$ python3 -q
>>> import numpy as np
>>> from numpy import linalg as LA
>>> np.set_printoptions(precision=1, suppress=True, linewidth=200, legacy="1.25")
>>> def rnd(a):
...     return np.round(a, 1) + 0
... 
>>> rng = np.random.default_rng(150)
>>> z = rng.integers(0, 3, 9)
>>> F = np.triu((z[:, None] == z) & (rng.random((9, 9)) < 0.8), 1).astype(int)
>>> F += F.T
>>> print(F)
[[0 0 1 0 0 0 0 0 0]
 [0 0 0 0 0 0 1 0 0]
 [1 0 0 0 0 0 0 1 0]
 [0 0 0 0 0 1 0 0 1]
 [0 0 0 0 0 0 1 0 0]
 [0 0 0 1 0 0 0 0 1]
 [0 1 0 0 1 0 0 0 0]
 [0 0 1 0 0 0 0 0 0]
 [0 0 0 1 0 1 0 0 0]]
>>> Uu, sig, Vh = LA.svd(F)
>>> np.argmax(sig[:-1] / (sig[1:] + 1e-6)) + 1
7
>>> rnd(sig)
array([2. , 1.4, 1.4, 1.4, 1.4, 1. , 1. , 0. , 0. ])
>>> other = Uu[:, :7] @ np.diag(sig[:7]) @ Vh[:7]
>>> rnd(np.abs(F - other).max())
0.0
>>> rnd(LA.norm(F - other, 2)), rnd(sig[7])
(0.0, 0.0)
>>> print(rnd(other))
[[0. 0. 1. 0. 0. 0. 0. 0. 0.]
 [0. 0. 0. 0. 0. 0. 1. 0. 0.]
 [1. 0. 0. 0. 0. 0. 0. 1. 0.]
 [0. 0. 0. 0. 0. 1. 0. 0. 1.]
 [0. 0. 0. 0. 0. 0. 1. 0. 0.]
 [0. 0. 0. 1. 0. 0. 0. 0. 1.]
 [0. 1. 0. 0. 1. 0. 0. 0. 0.]
 [0. 0. 1. 0. 0. 0. 0. 0. 0.]
 [0. 0. 0. 1. 0. 1. 0. 0. 0.]]
>>> LA.matrix_rank(other)
7
>>> rnd(LA.norm(F - other) / LA.norm(F))
0.0
>>> J = np.loadtxt("layer18.csv", delimiter=",")
>>> J
array([[ 3.,  4.,  5.,  6.,  7.,  8.],
       [ 9., 10., 11., 12., 13., 14.],
       [15., 16., 17., 18., 19., 20.],
       [21., 22., 23., 24., 25., 26.],
       [27., 28., 29., 30., 31., 32.],
       [33., 34., 35., 36., 37., 38.]])
>>> Uu, sig, Vh = LA.svd(J, full_matrices=False)
>>> np.allclose(Uu * sig @ Vh, J)
True
>>> rnd(Uu.T @ Uu)
array([[1., 0., 0., 0., 0., 0.],
       [0., 1., 0., 0., 0., 0.],
       [0., 0., 1., 0., 0., 0.],
       [0., 0., 0., 1., 0., 0.],
       [0., 0., 0., 0., 1., 0.],
       [0., 0., 0., 0., 0., 1.]])
>>> rnd(np.sqrt((sig ** 2).sum())), rnd(LA.norm(J))
(137.9, 137.9)
>>> rnd(Vh @ Vh.T)
array([[1., 0., 0., 0., 0., 0.],
       [0., 1., 0., 0., 0., 0.],
       [0., 0., 1., 0., 0., 0.],
       [0., 0., 0., 1., 0., 0.],
       [0., 0., 0., 0., 1., 0.],
       [0., 0., 0., 0., 0., 1.]])
>>> rnd(sig / sig[0])
array([1., 0., 0., 0., 0., 0.])
>>> z = rng.permutation(6)
>>> z
array([3, 0, 2, 1, 4, 5])
>>> other = J[z][:, z]
>>> np.diag(other)
array([24.,  3., 17., 10., 31., 38.])
>>> print(rnd(np.sort(np.abs(LA.eigvals(other)))))
[  0.    0.    0.    0.    4.9 127.9]
>>> np.allclose(other, J)
False
>>> W0 = np.load("sample10.npy")
>>> W0
array([[ 0, -5, -1, -1,  4, -2,  0,  2,  2, -4],
       [ 0,  0,  2,  5, -1,  2, -5,  3,  5, -4],
       [ 0,  0,  0,  3,  3, -3,  1, -3,  0, -4],
       [ 0,  0,  0,  0, -1,  4,  1,  3,  2,  1],
       [ 0,  0,  0,  0,  0,  0, -4, -5, -4,  3],
       [ 0,  0,  0,  0,  0,  0, -5,  4,  4, -1],
       [ 0,  0,  0,  0,  0,  0,  0,  5, -4,  5],
       [ 0,  0,  0,  0,  0,  0,  0,  0, -1,  1],
       [ 0,  0,  0,  0,  0,  0,  0,  0,  0,  5],
       [ 0,  0,  0,  0,  0,  0,  0,  0,  0,  0]])
>>> Uu, sig, Vh = LA.svd(W0, full_matrices=False)
>>> rnd(Uu.T @ Uu)
array([[1., 0., 0., 0., 0., 0., 0., 0., 0., 0.],
       [0., 1., 0., 0., 0., 0., 0., 0., 0., 0.],
       [0., 0., 1., 0., 0., 0., 0., 0., 0., 0.],
       [0., 0., 0., 1., 0., 0., 0., 0., 0., 0.],
       [0., 0., 0., 0., 1., 0., 0., 0., 0., 0.],
       [0., 0., 0., 0., 0., 1., 0., 0., 0., 0.],
       [0., 0., 0., 0., 0., 0., 1., 0., 0., 0.],
       [0., 0., 0., 0., 0., 0., 0., 1., 0., 0.],
       [0., 0., 0., 0., 0., 0., 0., 0., 1., 0.],
       [0., 0., 0., 0., 0., 0., 0., 0., 0., 1.]])
>>> np.abs(Uu[:, 0]).round(6).argmax()
1
>>> rnd(np.cumsum(sig ** 2) / np.sum(sig ** 2))
array([0.4, 0.7, 0.8, 0.9, 1. , 1. , 1. , 1. , 1. , 1. ])
>>> rnd(sig)
array([13.9, 11.2,  8.6,  6.7,  4.8,  3.2,  3.1,  1.2,  0. ,  0. ])
>>> rnd(Vh @ Vh.T)
array([[1., 0., 0., 0., 0., 0., 0., 0., 0., 0.],
       [0., 1., 0., 0., 0., 0., 0., 0., 0., 0.],
       [0., 0., 1., 0., 0., 0., 0., 0., 0., 0.],
       [0., 0., 0., 1., 0., 0., 0., 0., 0., 0.],
       [0., 0., 0., 0., 1., 0., 0., 0., 0., 0.],
       [0., 0., 0., 0., 0., 1., 0., 0., 0., 0.],
       [0., 0., 0., 0., 0., 0., 1., 0., 0., 0.],
       [0., 0., 0., 0., 0., 0., 0., 1., 0., 0.],
       [0., 0., 0., 0., 0., 0., 0., 0., 1., 0.],
       [0., 0., 0., 0., 0., 0., 0., 0., 0., 1.]])
>>> rnd(Uu.T @ W0 @ Vh.T)
array([[13.9,  0. ,  0. ,  0. ,  0. ,  0. ,  0. ,  0. ,  0. ,  0. ],
       [ 0. , 11.2,  0. ,  0. ,  0. ,  0. ,  0. ,  0. ,  0. ,  0. ],
       [ 0. ,  0. ,  8.6,  0. ,  0. ,  0. ,  0. ,  0. ,  0. ,  0. ],
       [ 0. ,  0. ,  0. ,  6.7,  0. ,  0. ,  0. ,  0. ,  0. ,  0. ],
       [ 0. ,  0. ,  0. ,  0. ,  4.8,  0. ,  0. ,  0. ,  0. ,  0. ],
       [ 0. ,  0. ,  0. ,  0. ,  0. ,  3.2,  0. ,  0. ,  0. ,  0. ],
       [ 0. ,  0. ,  0. ,  0. ,  0. ,  0. ,  3.1,  0. ,  0. ,  0. ],
       [ 0. ,  0. ,  0. ,  0. ,  0. ,  0. ,  0. ,  1.2,  0. ,  0. ],
       [ 0. ,  0. ,  0. ,  0. ,  0. ,  0. ,  0. ,  0. ,  0. ,  0. ],
       [ 0. ,  0. ,  0. ,  0. ,  0. ,  0. ,  0. ,  0. ,  0. ,  0. ]])
>>> (sig > 1e-8).sum()
8
>>> print(rnd(np.abs(Vh[0])))
[0.  0.1 0.1 0.2 0.1 0.  0.3 0.3 0.6 0.6]
>>> Uu.shape, sig.shape, Vh.shape
((10, 10), (10,), (10, 10))
>>> W2 = np.array([[0, -1, -1, 0, 2]])
>>> mat = rng.normal(size=(26, 1)) @ W2 + np.array([3, 1, 2, -3, -3])
>>> print(rnd(mat))
[[ 3.   1.   2.  -3.  -3. ]
 [ 3.   1.4  2.4 -3.  -3.8]
 [ 3.   0.9  1.9 -3.  -2.9]
 [ 3.   2.4  3.4 -3.  -5.8]
 [ 3.   1.5  2.5 -3.  -4.1]
 [ 3.   1.3  2.3 -3.  -3.6]
 [ 3.  -0.4  0.6 -3.  -0.3]
 [ 3.   1.1  2.1 -3.  -3.3]
 [ 3.  -0.6  0.4 -3.   0.1]
 [ 3.   0.6  1.6 -3.  -2.2]
 [ 3.   1.1  2.1 -3.  -3.2]
 [ 3.   1.4  2.4 -3.  -3.7]
 [ 3.   0.7  1.7 -3.  -2.4]
 [ 3.  -0.8  0.2 -3.   0.6]
 [ 3.   0.7  1.7 -3.  -2.4]
 [ 3.   2.1  3.1 -3.  -5.2]
 [ 3.   0.6  1.6 -3.  -2.3]
 [ 3.   1.6  2.6 -3.  -4.2]
 [ 3.   0.8  1.8 -3.  -2.5]
 [ 3.   1.9  2.9 -3.  -4.7]
 [ 3.   2.3  3.3 -3.  -5.7]
 [ 3.   1.5  2.5 -3.  -4. ]
 [ 3.   2.2  3.2 -3.  -5.4]
 [ 3.   0.1  1.1 -3.  -1.3]
 [ 3.   0.5  1.5 -3.  -1.9]
 [ 3.   0.4  1.4 -3.  -1.8]]
>>> def softmax(z):
...     e = np.exp(z - z.max(axis=-1, keepdims=True))
...     return e / e.sum(axis=-1, keepdims=True)
... 
>>> rnd(softmax(mat[6]))
array([0.9, 0. , 0.1, 0. , 0. ])
>>> rnd(softmax(mat).sum(axis=1))
array([1., 1., 1., 1., 1., 1., 1., 1., 1., 1., 1., 1., 1., 1., 1., 1., 1., 1., 1., 1., 1., 1., 1., 1., 1., 1.])
>>> rnd(softmax(mat[6] + 4))
array([0.9, 0. , 0.1, 0. , 0. ])
>>> att = mat @ mat.T / np.sqrt(5)
>>> softmax(att).round(6).argmax(axis=1)
array([ 3,  3,  3,  3,  3,  3,  3,  3, 13,  3,  3,  3,  3, 13,  3,  3,  3,  3,  3,  3,  3,  3,  3,  3,  3,  3])
>>> Uu, sig, Vh = LA.svd(mat)
>>> rnd(sig)
array([29.8,  7.6,  0. ,  0. ,  0. ])
>>> np.argmax(sig[:-1] / (sig[1:] + 1e-6)) + 1
2
>>> other = Uu[:, :2] @ np.diag(sig[:2]) @ Vh[:2]
>>> rnd(np.abs(mat - other).max())
0.0
>>> LA.matrix_rank(mat, rtol=0.05)
2
>>> Uu, sig, Vh = LA.svd(mat)
>>> V = Vh[:(sig > 1e-8).sum()]
>>> vec = mat[7] + -1 * mat[17] + rng.integers(2) * np.eye(5)[1]
>>> rnd(vec)
array([ 0. ,  0.5, -0.5,  0. ,  0.9])
>>> print(rnd(LA.norm(vec - V.T @ V @ vec)))
0.9
>>> LA.matrix_rank(np.vstack([mat, vec]))
3
>>> np.allclose(V.T @ V @ vec, vec)
False
>>> rnd(np.diag(V.T @ V))
array([0.5, 0.2, 0.2, 0.5, 0.7])
>>> arr = np.load("a.npy")
>>> rnd(arr)
array([[-0.9,  0.4, -0.1,  0.3],
       [-0.4, -0.6,  0.7,  0. ],
       [-0.2, -0.7, -0.6,  0.3],
       [ 0.3,  0.1,  0.3,  0.9]])
>>> vec = np.array([-1, 3, -1, 0])
>>> rnd(LA.inv(arr))
array([[-0.9, -0.4, -0.2,  0.3],
       [ 0.4, -0.6, -0.7,  0.1],
       [-0.1,  0.7, -0.6,  0.3],
       [ 0.3,  0. ,  0.3,  0.9]])
>>> rnd(LA.norm(vec)), rnd(LA.norm(arr @ vec))
(3.3, 3.3)
>>> rnd(np.sort(np.abs(np.degrees(np.angle(LA.eigvals(arr))))))
array([  0. , 125.2, 125.2, 180. ])
>>> rnd(LA.pinv(arr))
array([[-0.9, -0.4, -0.2,  0.3],
       [ 0.4, -0.6, -0.7,  0.1],
       [-0.1,  0.7, -0.6,  0.3],
       [ 0.3,  0. ,  0.3,  0.9]])
>>> rnd(arr @ arr.T)
array([[1., 0., 0., 0.],
       [0., 1., 0., 0.],
       [0., 0., 1., 0.],
       [0., 0., 0., 1.]])
>>> print(rnd(LA.norm(arr, axis=0)))
[1. 1. 1. 1.]
>>> A = np.load("out9.npy")
>>> A
array([[ 1.8,  1.2,  1.2,  2.2,  0.4,  4.2,  1.8,  3.8,  3. ],
       [-0.9,  3.8, -0.5,  0.5,  1.2,  2.5,  3.5,  1.2,  2.9],
       [-2.5,  3.9,  0.4, -0.1,  0.8,  1.9,  2.6,  1.1,  1.4],
       [-2.8,  2.2,  2.9,  0.3, -0.5,  2.3,  0.1,  2.8, -0.6],
       [ 0.1,  3.3, -0.5,  0.9,  1.2,  2.9,  3.5,  1.7,  3.4],
       [ 3.5,  1.8, -0.7,  2.6,  1.4,  4.6,  3.7,  3.2,  5.3],
       [ 1.1,  1.8,  0.9,  1.8,  0.5,  3.8,  2.1,  3.2,  2.9],
       [ 2.7,  2.7, -1.5,  2. ,  1.7,  4. ,  4.5,  2.3,  5.4],
       [-2. ,  2.2,  2.3,  0.6, -0.2,  2.6,  0.7,  2.8,  0.2],
       [-1.2,  2.1,  2. ,  0.9,  0. ,  2.9,  1. ,  2.9,  0.9],
       [ 2.9,  4. , -3.2,  1.6,  2.6,  3.6,  6.2,  1. ,  6.8],
       [-2.3,  3.3,  1.2,  0.1,  0.4,  2.1,  1.8,  1.7,  1. ],
       [ 2.9,  2.5, -1.3,  2.1,  1.7,  4.1,  4.3,  2.5,  5.4],
       [ 2.4,  4.5, -3.6,  1.3,  2.8,  3.3,  6.6,  0.5,  6.9],
       [ 2.5,  2.1, -0.4,  2.1,  1.2,  4.1,  3.4,  2.9,  4.5],
       [ 1.8,  1.2,  1.2,  2.2,  0.4,  4.2,  1.8,  3.8,  3. ],
       [ 2.4,  2.7, -1.2,  1.9,  1.6,  3.9,  4.2,  2.3,  5.1],
       [ 2.7,  2.8, -1.5,  2. ,  1.8,  4. ,  4.5,  2.2,  5.5],
       [-0.9,  2.2,  1.6,  1. ,  0.2,  3. ,  1.4,  2.8,  1.4],
       [ 3.4,  3.9, -3.4,  1.8,  2.7,  3.8,  6.4,  1.1,  7.3],
       [ 0. ,  4.2, -1.6,  0.6,  1.8,  2.6,  4.6,  0.8,  4.2],
       [ 1.1,  0.5,  2.7,  2.2, -0.3,  4.2,  0.3,  4.5,  1.5],
       [-3.1,  4.4,  0.2, -0.5,  0.9,  1.5,  2.8,  0.6,  1.3],
       [-0.2,  3.6, -0.6,  0.7,  1.3,  2.7,  3.6,  1.4,  3.3],
       [-1.3,  2.3,  1.7,  0.8,  0.1,  2.8,  1.3,  2.7,  1.1],
       [ 0.1,  2.7,  0.3,  1.1,  0.8,  3.1,  2.7,  2.3,  2.8],
       [-0.1,  1.4,  2.1,  1.5, -0.1,  3.5,  0.9,  3.6,  1.3],
       [-0.7,  1.5,  2.5,  1.3, -0.2,  3.3,  0.5,  3.5,  0.8],
       [ 2.1,  3. , -1.4,  1.7,  1.7,  3.7,  4.4,  2. ,  5.1],
       [ 1.5,  3.4, -1.5,  1.4,  1.7,  3.4,  4.5,  1.6,  4.8],
       [-1. ,  3.4,  0.2,  0.5,  0.9,  2.5,  2.8,  1.6,  2.3],
       [ 1.8,  4.1, -2.6,  1.2,  2.3,  3.2,  5.6,  0.9,  5.9],
       [-1. ,  3.4,  0.2,  0.5,  0.9,  2.5,  2.8,  1.6,  2.3],
       [ 0.7,  1.4,  1.7,  1.7,  0.2,  3.7,  1.3,  3.6,  2.1],
       [ 2.2,  1.7,  0.2,  2.2,  0.9,  4.2,  2.8,  3.3,  3.9],
       [ 3.2,  2.9, -2. ,  2.1,  2. ,  4.1,  5. ,  2.1,  6.1],
       [ 0.2,  3.9, -1.4,  0.8,  1.7,  2.8,  4.4,  1.1,  4.1],
       [ 0.7,  6.9, -5.6, -0.1,  3.8,  1.9,  8.6, -1.9,  7.6],
       [ 3. ,  3.1, -2.1,  2. ,  2.1,  4. ,  5.1,  1.9,  6.1]])
>>> G = np.cov(A, rowvar=False)
>>> rnd(np.corrcoef(A.T))
array([[ 1. , -0.1, -0.6,  0.9,  0.6,  0.9,  0.6,  0.1,  0.8],
       [-0.1,  1. , -0.8, -0.6,  0.8, -0.6,  0.8, -1. ,  0.5],
       [-0.6, -0.8,  1. , -0.1, -1. , -0.1, -1. ,  0.8, -0.9],
       [ 0.9, -0.6, -0.1,  1. ,  0.1,  1. ,  0.1,  0.6,  0.4],
       [ 0.6,  0.8, -1. ,  0.1,  1. ,  0.1,  1. , -0.8,  0.9],
       [ 0.9, -0.6, -0.1,  1. ,  0.1,  1. ,  0.1,  0.6,  0.4],
       [ 0.6,  0.8, -1. ,  0.1,  1. ,  0.1,  1. , -0.8,  0.9],
       [ 0.1, -1. ,  0.8,  0.6, -0.8,  0.6, -0.8,  1. , -0.5],
       [ 0.8,  0.5, -0.9,  0.4,  0.9,  0.4,  0.9, -0.5,  1. ]])
>>> np.median(A, axis=0)
array([ 0.7,  2.8, -0.4,  1.3,  1.2,  3.3,  3.4,  2.2,  3.3])
>>> print(rnd(A.std(axis=0)))
[1.9 1.2 1.9 0.8 1.  0.8 1.9 1.2 2.1]
>>> print(rnd(np.corrcoef(A[:, 0], A[:, 2])[0, 1]))
-0.6
>>> rnd(G)
array([[ 3.7, -0.2, -2.2,  1.3,  1.1,  1.3,  2.2,  0.2,  3.5],
       [-0.2,  1.5, -1.8, -0.6,  0.9, -0.6,  1.8, -1.5,  1.3],
       [-2.2, -1.8,  3.8, -0.1, -1.9, -0.1, -3.8,  1.8, -4. ],
       [ 1.3, -0.6, -0.1,  0.6,  0.1,  0.6,  0.1,  0.6,  0.7],
       [ 1.1,  0.9, -1.9,  0.1,  1. ,  0.1,  1.9, -0.9,  2. ],
       [ 1.3, -0.6, -0.1,  0.6,  0.1,  0.6,  0.1,  0.6,  0.7],
       [ 2.2,  1.8, -3.8,  0.1,  1.9,  0.1,  3.8, -1.8,  4. ],
       [ 0.2, -1.5,  1.8,  0.6, -0.9,  0.6, -1.8,  1.5, -1.3],
       [ 3.5,  1.3, -4. ,  0.7,  2. ,  0.7,  4. , -1.3,  4.7]])
